% python3 -q
>>> import numpy as np
>>> np.set_printoptions(precision=2, suppress=True, linewidth=200, floatmode="fixed")
>>> rnd = lambda a: np.round(a, 2) + 0
>>> data = np.array([[-1, 0, 1, 2, 3, 4],
...     [5, 6, 7, 8, 9, 10],
...     [11, 12, 13, 14, 15, 16],
...     [17, 18, 19, 20, 21, 22],
...     [23, 24, 25, 26, 27, 28],
...     [29, 30, 31, 32, 33, 34],
...     [35, 36, 37, 38, 39, 40]])
>>> th = np.radians(15)
>>> r_ = np.eye(6)
>>> r_[5, 5] = r_[1, 1] = np.cos(th)
>>> r_[5, 1], r_[1, 5] = -np.sin(th), np.sin(th)
>>> rnd(r_)
array([[ 1.00,  0.00,  0.00,  0.00,  0.00,  0.00],
       [ 0.00,  0.97,  0.00,  0.00,  0.00,  0.26],
       [ 0.00,  0.00,  1.00,  0.00,  0.00,  0.00],
       [ 0.00,  0.00,  0.00,  1.00,  0.00,  0.00],
       [ 0.00,  0.00,  0.00,  0.00,  1.00,  0.00],
       [ 0.00, -0.26,  0.00,  0.00,  0.00,  0.97]])
>>> Y = data @ r_.T
>>> rnd(np.linalg.svd(data, compute_uv=False)), rnd(np.linalg.svd(Y, compute_uv=False))
(array([148.69,   5.79,   0.00,   0.00,   0.00,   0.00]), array([148.69,   5.79,   0.00,   0.00,   0.00,   0.00]))
>>> rnd(np.abs(Y - data).max(axis=0))
array([ 0.00,  9.13,  0.00,  0.00,  0.00, 10.68])
>>> np.allclose(data @ data.T, Y @ Y.T)
True
>>> rnd(np.linalg.det(r_)), rnd(np.trace(r_))
(np.float64(1.0), np.float64(5.93))
>>> U, sig, Vt = np.linalg.svd(data)
>>> np.argmax(sig[:-1] / (sig[1:] + 1e-6)) + 1
np.int64(2)
>>> rnd(sig)
array([148.69,   5.79,   0.00,   0.00,   0.00,   0.00])
>>> Y = U[:, :2] @ np.diag(sig[:2]) @ Vt[:2]
>>> rnd(np.abs(data - Y).max())
np.float64(0.0)
>>> np.linalg.matrix_rank(data, rtol=0.05)
np.int64(1)
>>> rnd(Y)
array([[-1.00,  0.00,  1.00,  2.00,  3.00,  4.00],
       [ 5.00,  6.00,  7.00,  8.00,  9.00, 10.00],
       [11.00, 12.00, 13.00, 14.00, 15.00, 16.00],
       [17.00, 18.00, 19.00, 20.00, 21.00, 22.00],
       [23.00, 24.00, 25.00, 26.00, 27.00, 28.00],
       [29.00, 30.00, 31.00, 32.00, 33.00, 34.00],
       [35.00, 36.00, 37.00, 38.00, 39.00, 40.00]])
>>> np.linalg.matrix_rank(Y)
np.int64(2)
>>> rng = np.random.default_rng(71221)
>>> Y = data + rng.integers(-2, 3, (7, 2)) @ rng.integers(-2, 3, (2, 6))
>>> Y
array([[ 1,  4,  3,  4,  2,  3],
       [ 5,  6,  7,  8,  9, 10],
       [11, 14, 14, 16, 14, 16],
       [17, 16, 18, 18, 22, 22],
       [19, 22, 24, 28, 26, 30],
       [27, 32, 32, 36, 31, 35],
       [37, 32, 35, 32, 42, 39]])
>>> np.linalg.matrix_rank(Y - data, tol=1e-8)
np.int64(2)
>>> Y - data
array([[ 2,  4,  2,  2, -1, -1],
       [ 0,  0,  0,  0,  0,  0],
       [ 0,  2,  1,  2, -1,  0],
       [ 0, -2, -1, -2,  1,  0],
       [-4, -2, -1,  2, -1,  2],
       [-2,  2,  1,  4, -2,  1],
       [ 2, -4, -2, -6,  3, -1]])
>>> rnd(np.linalg.svd(Y - data, compute_uv=False))
array([11.55,  6.83,  0.00,  0.00,  0.00,  0.00])
>>> np.argsort(-np.linalg.norm(data, axis=0).round(6), kind="stable")[:3]
array([5, 4, 3])
>>> np.linalg.matrix_rank(data, rtol=0.1)
np.int64(1)
>>> f = np.array([-1, 1])
>>> np.correlate(data[0], data[4], "full")
array([-28, -27,   2,  58, 140, 247, 260, 250, 218, 165,  92])
>>> np.convolve(data[0], f)
array([ 1, -1, -1, -1, -1, -1,  4])
>>> feats = np.loadtxt("block16.csv", delimiter=",")
>>> feats
array([[-0.22,  0.40,  0.45],
       [ 0.63, -1.00, -0.93],
       [-0.10,  0.25,  0.22],
       [ 0.85, -0.97, -0.99],
       [-0.34,  0.72,  0.65],
       [-0.48, -0.79,  0.79],
       [-0.62, -0.94,  0.91],
       [-0.45,  0.89,  0.79],
       [-0.13,  0.45,  0.28],
       [ 0.60,  0.84, -0.90],
       [-0.70,  0.97,  0.96],
       [-0.27,  1.00,  0.60],
       [-0.55,  0.90,  0.88],
       [ 0.11, -0.87, -0.26],
       [-0.03,  0.76,  0.09],
       [ 0.43,  0.65, -0.74],
       [ 0.10,  0.46, -0.20],
       [ 0.32, -0.77, -0.62],
       [ 0.32,  0.47, -0.60],
       [-0.38,  0.27,  0.70],
       [ 0.68, -0.96, -0.95],
       [-0.45,  0.89,  0.79],
       [ 0.27, -0.93, -0.56],
       [ 0.11,  0.17, -0.23],
       [ 0.25,  0.49, -0.49],
       [ 0.22,  0.80, -0.41],
       [-0.41,  0.47,  0.73],
       [ 0.53, -0.84, -0.86],
       [ 0.38,  0.45, -0.69],
       [ 0.23, -0.91, -0.49]])
>>> Y = feats / np.sqrt((feats ** 2).mean(axis=1, keepdims=True))
>>> np.linalg.matrix_rank(Y) == np.linalg.matrix_rank(feats)
np.True_
>>> rk = np.linalg.matrix_rank(data)
>>> rk
np.int64(2)
>>> ns = np.linalg.svd(data)[2][rk:].T
>>> ns.shape
(6, 4)
>>> rnd(ns @ ns.T)
array([[ 0.48, -0.38, -0.24, -0.10,  0.05,  0.19],
       [-0.38,  0.70, -0.21, -0.12, -0.04,  0.05],
       [-0.24, -0.21,  0.82, -0.15, -0.12, -0.10],
       [-0.10, -0.12, -0.15,  0.82, -0.21, -0.24],
       [ 0.05, -0.04, -0.12, -0.21,  0.70, -0.38],
       [ 0.19,  0.05, -0.10, -0.24, -0.38,  0.48]])
>>> [int(np.linalg.matrix_rank(np.delete(data, i, axis=0))) for i in range(7)]
[2, 2, 2, 2, 2, 2, 2]
>>> Z = feats[[10, 29]].astype(float)
>>> for _ in range(6):
...     idx = np.linalg.norm(feats[:, None] - Z, axis=-1).argmin(axis=1)
...     Z = np.array([feats[idx == j].mean(axis=0) for j in range(2)])
... 
>>> idx
array([0, 1, 0, 1, 0, 0, 0, 0, 0, 1, 0, 0, 0, 1, 0, 1, 1, 1, 1, 0, 1, 0, 1, 1, 1, 1, 0, 1, 1, 1])
>>> rnd(Z)
array([[-0.37,  0.45,  0.63],
       [ 0.38, -0.18, -0.62]])
>>> np.linalg.cond(feats) > 100
np.False_
>>> np.linalg.matrix_rank(feats, rtol=0.1)
np.int64(2)
>>> round(np.log10(np.linalg.cond(feats)))
1
>>> np.argsort(-np.linalg.norm(feats, axis=0).round(6), kind="stable")[:3]
array([1, 2, 0])
>>> rnd(np.linalg.norm(feats, 2) / np.linalg.norm(feats))
np.float64(0.84)
>>> arr = np.load("case2.npy")
>>> arr
array([[ 3, -2, -3,  3, -2, -1, -3],
       [-2,  3, -2, -3,  3, -2, -1],
       [-3, -2,  3, -2, -3,  3, -2],
       [ 3, -3, -2,  3, -2, -3,  3],
       [-2,  3, -3, -2,  3, -2, -3],
       [-1, -2,  3, -3, -2,  3, -2],
       [-3, -1, -2,  3, -3, -2,  3]])
>>> # symmetric
>>> Y = np.array([[-2, -2], [2, 2], [-3, 3], [1, -2], [0, -2], [1, -2], [-3, -1]])
>>> np.linalg.matrix_rank(arr @ Y)
np.int64(2)
>>> np.einsum("ij,ij->i", arr, arr)
array([45, 40, 48, 53, 48, 40, 45])
>>> [round(float(np.linalg.det(arr[:i, :i])), 2) + 0 for i in range(1, 8)]
[3.0, 5.0, -48.0, 19.0, 65.0, 216.0, 567.0]
>>> rnd(np.linalg.eigvalsh(arr).min())
np.float64(-5.37)
>>> idx = rng.permutation(7)
>>> Y = arr[:, idx] * rng.choice([-1, 1], 7)
>>> Y
array([[ 1,  2, -3, -2, -3, -3, -3],
       [ 2, -3, -1,  3,  2, -2,  3],
       [-3,  3, -2, -2,  3,  3,  2],
       [ 3,  2,  3, -3, -3, -2, -3],
       [ 2, -3, -3,  3,  2, -3,  2],
       [-3,  2, -2, -2,  1,  3,  3],
       [ 2,  3,  3, -1,  3, -2, -3]])
>>> U, _, Vt = np.linalg.svd(arr.T @ Y)
>>> rnd(U @ Vt)
array([[ 0.00,  0.00,  0.00,  0.00, -1.00,  0.00,  0.00],
       [ 0.00,  0.00,  0.00,  1.00,  0.00,  0.00,  0.00],
       [ 0.00,  0.00,  0.00,  0.00,  0.00,  1.00,  0.00],
       [ 0.00,  0.00,  0.00,  0.00,  0.00,  0.00, -1.00],
       [ 0.00, -1.00,  0.00,  0.00,  0.00,  0.00,  0.00],
       [-1.00,  0.00,  0.00,  0.00,  0.00,  0.00,  0.00],
       [ 0.00,  0.00,  1.00,  0.00,  0.00,  0.00,  0.00]])
>>> rnd(np.linalg.lstsq(arr, Y)[0])
array([[ 0.00,  0.00,  0.00,  0.00, -1.00,  0.00,  0.00],
       [ 0.00,  0.00,  0.00,  1.00,  0.00,  0.00,  0.00],
       [ 0.00,  0.00,  0.00,  0.00,  0.00,  1.00,  0.00],
       [ 0.00,  0.00,  0.00,  0.00,  0.00,  0.00, -1.00],
       [ 0.00, -1.00,  0.00,  0.00,  0.00,  0.00,  0.00],
       [-1.00,  0.00,  0.00,  0.00,  0.00,  0.00,  0.00],
       [ 0.00,  0.00,  1.00,  0.00,  0.00,  0.00,  0.00]])
>>> idx
array([5, 4, 6, 1, 0, 2, 3])
>>> np.allclose(arr @ arr.T, arr.T @ arr)
True
>>> (arr + arr.T) / 2
array([[ 3.00, -2.00, -3.00,  3.00, -2.00, -1.00, -3.00],
       [-2.00,  3.00, -2.00, -3.00,  3.00, -2.00, -1.00],
       [-3.00, -2.00,  3.00, -2.00, -3.00,  3.00, -2.00],
       [ 3.00, -3.00, -2.00,  3.00, -2.00, -3.00,  3.00],
       [-2.00,  3.00, -3.00, -2.00,  3.00, -2.00, -3.00],
       [-1.00, -2.00,  3.00, -3.00, -2.00,  3.00, -2.00],
       [-3.00, -1.00, -2.00,  3.00, -3.00, -2.00,  3.00]])
>>> np.allclose(arr, arr.T)
True
>>> m1 = np.loadtxt("layer7.csv", delimiter=",")
>>> rnd(m1)
array([[ 1.00,  0.00,  0.00,  0.00,  0.00],
       [ 0.00,  1.00,  0.00,  0.00,  0.00],
       [ 0.00,  0.00,  0.50,  0.00, -0.87],
       [ 0.00,  0.00,  0.00,  1.00,  0.00],
       [ 0.00,  0.00,  0.87,  0.00,  0.50]])
>>> # 4 groups of indices that never mix
>>> vec = np.array([0, 1, 2, 2, 1])
>>> y = m1 @ vec
>>> coef, lr = np.zeros(5), 1 / np.linalg.norm(m1, 2) ** 2
>>> for i in range(30):
...     coef -= lr * m1.T @ (m1 @ coef - y)
...     if i % 5 == 0: print(i, round(np.linalg.norm(m1 @ coef - y), 2))
... 
0 0.0
5 0.0
10 0.0
15 0.0
20 0.0
25 0.0
>>> rnd(np.linalg.cond(m1))
np.float64(1.0)
>>> X = np.load("sample18.npy")
>>> X
array([[2, 0, 2, 0, 0],
       [0, 1, 0, 3, 0],
       [0, 0, 3, 0, 0],
       [0, 0, 0, 0, 0],
       [0, 0, 0, 0, 1]])
>>> W1 = np.array([[1, 1, 1, 1, -2, -2],
...     [2, 3, -1, 3, -3, -1],
...     [-3, 3, -2, 2, 1, -3],
...     [3, -3, -2, -1, -3, -3],
...     [2, 2, -1, 3, 1, 0]])
>>> coef = np.array([3, 3, -3, -3, -1, 2])
>>> act = np.maximum(X @ W1 + coef, 0)
>>> act
array([[ 0, 11,  0,  3,  0,  0],
       [14,  0,  0,  0,  0,  0],
       [ 0, 12,  0,  3,  2,  0],
       [ 3,  3,  0,  0,  0,  2],
       [ 5,  5,  0,  0,  0,  2]])
>>> np.linalg.matrix_rank(act)
np.int64(5)
>>> Z = np.array([[3, 2], [-1, 7], [-9, -1], [-1, -5], [5, 0], [-8, 9]])
>>> act @ Z
array([[-14,  62],
       [ 42,  28],
       [ -5,  69],
       [-10,  45],
       [ -6,  63]])
>>> W1 @ Z
array([[ -2, -15],
       [  2,   2],
       [ 33, -20],
       [ 40, -35],
       [ 15,   4]])
>>> vec = np.array([5, 1, -2, 3, 4])
>>> (m1 @ vec).argmax()
np.int64(0)
>>> rnd(m1 @ vec)
array([ 5.00,  1.00, -4.46,  3.00,  0.27])
>>> rnd((m1 * vec).sum(axis=1))
array([ 5.00,  1.00, -4.46,  3.00,  0.27])
>>> rnd(np.einsum("ij,j->i", m1, vec))
array([ 5.00,  1.00, -4.46,  3.00,  0.27])
>>> K = np.load("out14.npy")
>>> K
array([[ 0.40, 24.00, -2.50,  0.40,  2.20, -1.10, -0.90],
       [ 0.30, -8.00, -1.20,  0.30,  2.00, -0.70,  0.70],
       [-0.10, -2.00,  0.90,  0.40, -0.70,  0.00, -0.90],
       [ 0.50, -8.00, -0.20, -2.10, -1.30, -0.10, -0.60],
       [ 1.40, -6.00, -1.00, -0.80, -1.00,  0.70,  0.90],
       [ 0.40,  0.00,  1.40,  0.80, -0.30,  0.60,  1.30],
       [-0.20, 20.00, -0.10,  1.10,  1.30,  0.70,  0.20]])
>>> # column 1 is much longer than the rest
>>> vec = np.array([-3, -3, 2, 2, 0, 2, -3])
>>> y = K @ vec
>>> coef, lr = np.zeros(7), 1 / np.linalg.norm(K, 2) ** 2
>>> for i in range(40):
...     coef -= lr * K.T @ (K @ coef - y)
...     if i % 10 == 0: print(i, round(np.linalg.norm(K @ coef - y), 2))
... 
0 13.81
10 12.55
20 11.44
30 10.48
>>> rnd(np.linalg.cond(K))
np.float64(72.27)
>>> rnd(coef)
array([-0.55, -2.87,  1.13,  0.35, -0.47,  0.16, -0.20])
>>> W0 = np.array([[7.72, -0.51, 1.39, -0.38],
...     [-0.51, 0.81, 3.8, 2.78],
...     [1.39, 3.8, 0.19, -0.1],
...     [-0.38, 2.78, -0.1, 3.29]])
>>> # symmetric, so the eigenvalues are real
>>> w, V = np.linalg.eigh(W0)
>>> np.unique(w.round(6) + 0, return_counts=True)[1]
array([1, 1, 1, 1])
>>> rnd(w)
array([-4.00,  2.00,  6.01,  8.00])
>>> np.abs(V[:, -1]).round(6).argmax()
np.int64(0)
>>> rnd(V.T @ W0 @ V)
array([[-4.00,  0.00,  0.00,  0.00],
       [ 0.00,  2.00,  0.00,  0.00],
       [ 0.00,  0.00,  6.01,  0.00],
       [ 0.00,  0.00,  0.00,  8.00]])
>>> rnd(np.linalg.eigvalsh(W0 @ W0))
array([ 4.01, 16.02, 36.08, 64.03])
>>> rnd(V @ np.diag(w) @ V.T)
array([[ 7.72, -0.51,  1.39, -0.38],
       [-0.51,  0.81,  3.80,  2.78],
       [ 1.39,  3.80,  0.19, -0.10],
       [-0.38,  2.78, -0.10,  3.29]])
>>> rnd(w.sum()), rnd(np.trace(W0))
(np.float64(12.01), np.float64(12.01))
>>> [round(float(np.linalg.det(W0[:i, :i])), 2) + 0 for i in range(1, 5)]
[7.72, 5.99, -117.29, -385.4]
>>> idx = rng.permutation(4)
>>> Y = W0[:, idx] * rng.choice([-1, 1], 4)
>>> Y
array([[ 0.38, -1.39, -0.51,  7.72],
       [-2.78, -3.80,  0.81, -0.51],
       [ 0.10, -0.19,  3.80,  1.39],
       [-3.29,  0.10,  2.78, -0.38]])
>>> U, _, Vt = np.linalg.svd(W0.T @ Y)
>>> idx
array([3, 2, 1, 0])
>>> vec = np.array([-2, 0, 2, 0])
>>> np.sign((W0 @ vec).round(6))
array([-1.00,  1.00, -1.00,  1.00])
>>> W0 @ np.eye(4)[2]
array([ 1.39,  3.80,  0.19, -0.10])
>>> np.einsum("ij,j->i", W0, vec)
array([-12.66,   8.62,  -2.40,   0.56])
>>> W0 * vec
array([[-15.44,  -0.00,   2.78,  -0.00],
       [  1.02,   0.00,   7.60,   0.00],
       [ -2.78,   0.00,   0.38,  -0.00],
       [  0.76,   0.00,  -0.20,   0.00]])
>>> (W0 @ vec).argmax()
np.int64(1)
>>> Y = np.array([[2, 3, 0], [1, -3, 1]])
>>> Z = np.kron(Y, W0)
>>> np.linalg.matrix_rank(Z)
np.int64(8)
>>> rnd(np.linalg.norm(Z, 2)), rnd(np.linalg.norm(Y, 2) * np.linalg.norm(W0, 2))
(np.float64(34.95), np.float64(34.95))
>>> M = np.loadtxt("m.csv", delimiter=",")
>>> M
array([[ 0.00,  1.00,  0.00, -3.00],
       [-1.00,  0.00, -3.00,  2.00],
       [ 0.00,  3.00,  0.00,  3.00],
       [ 3.00, -2.00, -3.00,  0.00]])
>>> Y = np.linalg.inv(M)
>>> rnd(np.linalg.inv(Y))
array([[ 0.00,  1.00,  0.00, -3.00],
       [-1.00,  0.00, -3.00,  2.00],
       [ 0.00,  3.00,  0.00,  3.00],
       [ 3.00, -2.00, -3.00,  0.00]])
>>> rnd(Y)
array([[ 0.00, -0.25,  0.17,  0.25],
       [ 0.25,  0.00,  0.25,  0.00],
       [-0.17, -0.25,  0.00, -0.08],
       [-0.25,  0.00,  0.08,  0.00]])
>>> rnd(np.linalg.slogdet(M)[0])
np.float64(1.0)
>>> Y = np.array([[0, 0, 0], [3, 0, 0], [3, 2, 0], [2, 3, -2]])
>>> M @ Y
array([[ -3.00,  -9.00,   6.00],
       [ -5.00,   0.00,  -4.00],
       [ 15.00,   9.00,  -6.00],
       [-15.00,  -6.00,   0.00]])
>>> np.einsum("ij,ij->i", M, M)
array([10.00, 14.00, 18.00, 22.00])
>>> np.linalg.matrix_rank(M @ Y)
np.int64(3)
